In [1]: import numpy as np

In [2]: np.set_printoptions(precision=2, suppress=True, linewidth=100)

In [3]: tidy = lambda a: np.round(a, 2) + 0

In [4]: F = np.load("m.npy")

In [5]: F
Out[5]: 
array([[-5.14,  1.7 , -2.2 ],
       [-5.68,  1.9 ,  1.2 ],
       [ 0.66, -0.2 , -1.1 ],
       [-0.57,  0.2 , -0.5 ],
       [ 1.23, -0.4 , -0.8 ],
       [-4.22,  1.4 ,  0.2 ],
       [ 5.08, -1.7 ,  1.  ],
       [ 0.59, -0.2 ,  1.1 ],
       [ 1.68, -0.6 ,  0.9 ],
       [ 1.56, -0.5 , -0.1 ],
       [-4.19,  1.4 ,  1.9 ],
       [ 1.15, -0.4 , -0.9 ],
       [-2.68,  0.9 ,  1.5 ],
       [-0.33,  0.1 , -0.9 ],
       [ 3.28, -1.1 , -0.2 ],
       [-1.48,  0.5 ,  0.3 ],
       [-1.27,  0.4 , -1.  ],
       [ 2.77, -0.9 , -1.6 ],
       [ 2.41, -0.8 , -0.1 ],
       [-4.77,  1.6 , -1.2 ],
       [-1.28,  0.4 ,  1.2 ],
       [-1.7 ,  0.6 ,  0.3 ],
       [ 0.34, -0.1 , -0.7 ],
       [ 0.53, -0.2 ,  1.3 ],
       [ 2.43, -0.8 , -0.1 ]])

In [6]: [round(float(x), 2) for x in np.linalg.svd(F, compute_uv=False)[:3]]
Out[6]: [14.83, 5.26, 0.08]

In [7]: np.linalg.matrix_rank(F, rtol=0.1)
Out[7]: np.int64(2)

In [8]: Xc = (F - F.mean(axis=0)) / F.std(axis=0)

In [9]: np.argwhere(np.abs(Xc) > 2)
Out[9]: array([[0, 2]])

In [10]: coef = np.linalg.lstsq(np.delete(Xc, 1, axis=1), Xc[:, 1])[0]

In [11]: np.abs(coef).argmax()
Out[11]: np.int64(0)

In [12]: tidy(coef)
Out[12]: array([-1.,  0.])

In [13]: C2 = np.cov(F, rowvar=False)

In [14]: np.argsort(-F.std(axis=0).round(6), kind="stable")
Out[14]: array([0, 2, 1])

In [15]: C2.shape
Out[15]: (3, 3)

In [16]: tidy(np.linalg.eigvalsh(C2)[::-1])
Out[16]: array([9.  , 1.15, 0.  ])

In [17]: np.median(F, axis=0)
Out[17]: array([ 0.34, -0.1 , -0.1 ])

In [18]: tidy(C2)
Out[18]: 
array([[ 8.1 , -2.7 , -0.18],
       [-2.7 ,  0.9 ,  0.05],
       [-0.18,  0.05,  1.16]])

In [19]: P = F @ np.linalg.solve(F.T @ F, F.T)

In [20]: np.allclose(P @ P, P)
Out[20]: True
